% python3 -q
>>> import numpy as np
>>> np.set_printoptions(suppress=True, linewidth=200)
>>> K = np.load("test8.npy")
>>> K
array([[ 1.,  1.,  2.,  3.],
       [ 1.,  0., -2., -1.],
       [ 0.,  0., -7.,  7.],
       [ 0.,  0.,  4.,  1.]])
>>> K.reshape(2, -1)
array([[ 1.,  1.,  2.,  3.,  1.,  0., -2., -1.],
       [ 0.,  0., -7.,  7.,  0.,  0.,  4.,  1.]])
>>> K.reshape(-1, 2)
array([[ 1.,  1.],
       [ 2.,  3.],
       [ 1.,  0.],
       [-2., -1.],
       [ 0.,  0.],
       [-7.,  7.],
       [ 0.,  0.],
       [ 4.,  1.]])
>>> t3 = K.reshape(4, 2, -1)
>>> np.swapaxes(t3, 1, 2)[1]
array([[ 1., -2.],
       [ 0., -1.]])
>>> t3.shape
(4, 2, 2)
>>> t3.transpose(1, 0, 2)
array([[[ 1.,  1.],
        [ 1.,  0.],
        [ 0.,  0.],
        [ 0.,  0.]],

       [[ 2.,  3.],
        [-2., -1.],
        [-7.,  7.],
        [ 4.,  1.]]])
>>> np.round(np.poly(K), 2)
array([  1.,   5., -42.,  29.,  35.])
>>> np.einsum("ii->", K)
np.float64(-5.0)
>>> np.round(np.linalg.eigvals(K), 2)
array([ 1.62, -0.62, -9.63,  3.63])
>>> round(np.linalg.eigvals(K).sum().real, 2)
np.float64(-5.0)
>>> E = np.loadtxt("run12.csv", delimiter=",")
>>> E
array([[ -3.,   9.,  -8.,  -1.],
       [ -3.,   9.,  -8.,  -1.],
       [ -9.,  27., -24.,  -3.],
       [ -6.,  18., -16.,  -2.]])
>>> def softmax(z):
...     e = np.exp(z - z.max(axis=-1, keepdims=True))
...     return e / e.sum(axis=-1, keepdims=True)
... 
>>> np.round(softmax(E[0] + 5), 2) + 0
array([0., 1., 0., 0.])
>>> np.round(softmax(10 * E[0]), 2) + 0
array([0., 1., 0., 0.])
>>> np.round(softmax(E).sum(axis=1), 2)
array([1., 1., 1., 1.])
>>> att = E @ E.T / np.sqrt(4)
>>> softmax(att).round(6).argmax(axis=1)
array([2, 2, 2, 2])
>>> np.round(softmax(att), 2) + 0
array([[0., 0., 1., 0.],
       [0., 0., 1., 0.],
       [0., 0., 1., 0.],
       [0., 0., 1., 0.]])
>>> np.round(softmax(att + np.triu(np.full(att.shape, -np.inf), 1)), 2) + 0
array([[1. , 0. , 0. , 0. ],
       [0.5, 0.5, 0. , 0. ],
       [0. , 0. , 1. , 0. ],
       [0. , 0. , 1. , 0. ]])
>>> round(np.linalg.det(2 * E), 2), round(float(np.linalg.det(E)), 2)
(np.float64(-0.0), -0.0)
>>> np.einsum("ij,ji->", E, E)
np.float64(400.0)
>>> np.kron(np.eye(2, dtype=int), E)
array([[ -3.,   9.,  -8.,  -1.,  -0.,   0.,  -0.,  -0.],
       [ -3.,   9.,  -8.,  -1.,  -0.,   0.,  -0.,  -0.],
       [ -9.,  27., -24.,  -3.,  -0.,   0.,  -0.,  -0.],
       [ -6.,  18., -16.,  -2.,  -0.,   0.,  -0.,  -0.],
       [ -0.,   0.,  -0.,  -0.,  -3.,   9.,  -8.,  -1.],
       [ -0.,   0.,  -0.,  -0.,  -3.,   9.,  -8.,  -1.],
       [ -0.,   0.,  -0.,  -0.,  -9.,  27., -24.,  -3.],
       [ -0.,   0.,  -0.,  -0.,  -6.,  18., -16.,  -2.]])
>>> round(np.linalg.eigvals(E).sum().real, 2)
np.float64(-20.0)
>>> np.einsum("ii->", E)
np.float64(-20.0)
